$ python -q
>>> import numpy as np
>>> import numpy.linalg as la
>>> np.set_printoptions(suppress=True, linewidth=120)
>>> M2 = np.array([[-3, -3, 3, -1, 3, 1, 2, -1, 3, -3, 2],
...     [3, 1, -3, 3, 2, -2, -3, -2, 3, 2, 0],
...     [0, 0, -1, 2, -3, 3, 0, 1, 0, -2, 2],
...     [3, 2, 1, 1, -3, 2, 0, -3, 0, -2, 3],
...     [0, 2, -3, 2, -1, 3, -3, -3, 0, 2, -1],
...     [-2, 2, 2, -3, -3, 3, -3, 3, -2, -1, 2],
...     [0, -3, -3, 1, -1, 2, -1, 3, 3, 0, 2],
...     [-3, 0, 3, -1, 0, 2, 1, 3, 2, 2, 3],
...     [-1, -1, -3, -1, -1, -3, -2, 0, 1, 2, -3],
...     [-1, 1, 2, -2, 1, 1, -2, -1, -1, -2, -2],
...     [2, -3, -2, -3, 2, 1, 2, -2, -3, -1, -3]])
>>> M = M2 + M2.T
>>> M
array([[-6,  0,  3,  2,  3, -1,  2, -4,  2, -4,  4],
       [ 0,  2, -3,  5,  4,  0, -6, -2,  2,  3, -3],
       [ 3, -3, -2,  3, -6,  5, -3,  4, -3,  0,  0],
       [ 2,  5,  3,  2, -1, -1,  1, -4, -1, -4,  0],
       [ 3,  4, -6, -1, -2,  0, -4, -3, -1,  3,  1],
       [-1,  0,  5, -1,  0,  6, -1,  5, -5,  0,  3],
       [ 2, -6, -3,  1, -4, -1, -2,  4,  1, -2,  4],
       [-4, -2,  4, -4, -3,  5,  4,  6,  2,  1,  1],
       [ 2,  2, -3, -1, -1, -5,  1,  2,  2,  1, -6],
       [-4,  3,  0, -4,  3,  0, -2,  1,  1, -4, -3],
       [ 4, -3,  0,  0,  1,  3,  4,  1, -6, -3, -6]])
>>> rng = np.random.default_rng(453421)
>>> M2 = M + rng.integers(-2, 3, (11, 9)) @ rng.integers(-2, 3, (9, 11))
>>> M2
array([[-10,   4,   8,   5,   0,  -4,  -1,  -8,  -2,  -1,   0],
       [ -3,  -4,  -5,  15,   2,   5,  -4,  -9,  12,   4,  -1],
       [ -7,   2,   6,  -4,   0,  -1,   6,   3,  -6,   2,   1],
       [  4,  10,   2,  -7,  -6,  -5,   3,   4,  -5,   1,  -9],
       [ -2,  -1,  -6,   1,   4,  -6,   0,  -6,   0,   0,   8],
       [ -3,   4,   1,   9, -12,  13,  -4,   2,   5,   1,   7],
       [ 12, -13, -10,   5,  -5,   4,  -7,   7,   7, -10,   8],
       [  1,  -8,   3,  -7,   2,   1,  14,   7,  -3,  -7,  -1],
       [ 10,   0,  -5,   9,  -5,   0,  -8,  -6,   5,  -3,  -5],
       [  0,   6,  -3,  -7,   2,   3,   6,   1,   3,  -9,   1],
       [ -2,  -4,   7,  -3,   2,  -6,   3,   5, -17,   3, -19]])
>>> la.matrix_rank(M2 - M, tol=1e-8)
np.int64(9)
>>> np.abs(M2 - M).sum(axis=1)
array([40, 50, 58, 54, 42, 60, 60, 50, 56, 36, 62])
>>> M2 - M
array([[ -4,   4,   5,   3,  -3,  -3,  -3,  -4,  -4,   3,  -4],
       [ -3,  -6,  -2,  10,  -2,   5,   2,  -7,  10,   1,   2],
       [-10,   5,   8,  -7,   6,  -6,   9,  -1,  -3,   2,   1],
       [  2,   5,  -1,  -9,  -5,  -4,   2,   8,  -4,   5,  -9],
       [ -5,  -5,   0,   2,   6,  -6,   4,  -3,   1,  -3,   7],
       [ -2,   4,  -4,  10, -12,   7,  -3,  -3,  10,   1,   4],
       [ 10,  -7,  -7,   4,  -1,   5,  -5,   3,   6,  -8,   4],
       [  5,  -6,  -1,  -3,   5,  -4,  10,   1,  -5,  -8,  -2],
       [  8,  -2,  -2,  10,  -4,   5,  -9,  -8,   3,  -4,   1],
       [  4,   3,  -3,  -3,  -1,   3,   8,   0,   2,  -5,   4],
       [ -6,  -1,   7,  -3,   1,  -9,  -1,   4, -11,   6, -13]])
>>> np.allclose(M @ M.T, M.T @ M)
True
>>> (M + M.T) / 2
array([[-6.,  0.,  3.,  2.,  3., -1.,  2., -4.,  2., -4.,  4.],
       [ 0.,  2., -3.,  5.,  4.,  0., -6., -2.,  2.,  3., -3.],
       [ 3., -3., -2.,  3., -6.,  5., -3.,  4., -3.,  0.,  0.],
       [ 2.,  5.,  3.,  2., -1., -1.,  1., -4., -1., -4.,  0.],
       [ 3.,  4., -6., -1., -2.,  0., -4., -3., -1.,  3.,  1.],
       [-1.,  0.,  5., -1.,  0.,  6., -1.,  5., -5.,  0.,  3.],
       [ 2., -6., -3.,  1., -4., -1., -2.,  4.,  1., -2.,  4.],
       [-4., -2.,  4., -4., -3.,  5.,  4.,  6.,  2.,  1.,  1.],
       [ 2.,  2., -3., -1., -1., -5.,  1.,  2.,  2.,  1., -6.],
       [-4.,  3.,  0., -4.,  3.,  0., -2.,  1.,  1., -4., -3.],
       [ 4., -3.,  0.,  0.,  1.,  3.,  4.,  1., -6., -3., -6.]])
>>> np.allclose(M, M.T)
True
>>> M @ M
array([[115, -11, -69,  31, -50,  -7, -24,   2, -51,  23, -44],
       [-11, 116,  -5,  -5,  47, -43, -26, -80,  19,   7, -31],
       [-69,  -5, 126, -24,  21,  52,  71,  23, -17, -44,  40],
       [ 31,  -5, -24,  78,   5, -11, -39, -42,  -4,   5,   7],
       [-50,  47,  21,   5, 102, -35,   0, -66,  20, -13, -30],
       [ -7, -43,  52, -11, -35, 123,   5,  77, -65,   1,  27],
       [-24, -26,  71, -39,   0,   5, 108,  15,  -9, -37,  -9],
       [  2, -80,  23, -42, -66,  77,  15, 144, -27,  10,   3],
       [-51,  19, -17,  -4,  20, -65,  -9, -27,  90,  15,  13],
       [ 23,   7, -44,   5, -13,   1, -37,  10,  15,  81,  -5],
       [-44, -31,  40,   7, -30,  27,  -9,   3,  13,  -5, 133]])
